>>> import numpy as np
>>> from numpy import linalg as LA
>>> np.set_printoptions(precision=2, suppress=True, linewidth=140)
>>> def rnd(a):
...     return np.round(a, 2) + 0
... 
>>> m1 = np.array([[-1.3, -0.6, -1.2],
...     [1.2, -0.5, 1.4],
...     [-0.3, 0.9, 0.9],
...     [0.0, 0.3, 0.0],
...     [0.4, -0.6, -0.6],
...     [10.0, -20.0, 6.0],
...     [0.9, 0.7, 1.5],
...     [-0.6, -1.3, -0.7],
...     [0.9, -0.2, -0.9],
...     [-0.3, 0.5, 0.0],
...     [-1.8, -1.9, 0.4]])
>>> cov = m1.T @ m1
>>> rnd(LA.eigvalsh(cov)[::-1])
array([540.51,  14.77,   5.64])
>>> rnd(np.diag(cov))
array([108.69, 407.95,  44.28])
>>> rnd(cov)
array([[ 108.69, -195.83,   62.97],
       [-195.83,  407.95, -117.43],
       [  62.97, -117.43,   44.28]])
>>> np.allclose(cov, cov.T)
True
>>> rnd(LA.svd(m1, compute_uv=False) ** 2)
array([540.51,  14.77,   5.64])
>>> rnd(np.trace(cov)), (m1 ** 2).sum()
(np.float64(560.92), np.float64(560.92))
>>> rng = np.random.default_rng(65)
>>> labels = rng.permutation(3)
>>> labels
array([2, 1, 0])
>>> M2 = cov[labels][:, labels]
>>> np.allclose(M2, cov)
False
>>> rnd(np.diag(M2))
array([ 44.28, 407.95, 108.69])
>>> rnd(np.trace(M2))
np.float64(560.92)
>>> cent = m1[[2, 4]].astype(float)
>>> for _ in range(7):
...     labels = LA.norm(m1[:, None] - cent, axis=-1).argmin(axis=1)
...     cent = np.array([m1[labels == j].mean(axis=0) for j in range(2)])
... 
>>> labels
array([0, 0, 0, 0, 0, 1, 0, 0, 0, 0, 0])
>>> rnd(cent)
array([[ -0.09,  -0.27,   0.08],
       [ 10.  , -20.  ,   6.  ]])
>>> np.bincount(labels)
array([10,  1])
>>> [round(float(x), 2) for x in LA.svd(cent, compute_uv=False)[:3]]
[23.15, 0.2]
>>> np.argsort(-LA.norm(cent, axis=0).round(6), kind="stable")[:3]
array([1, 0, 2])
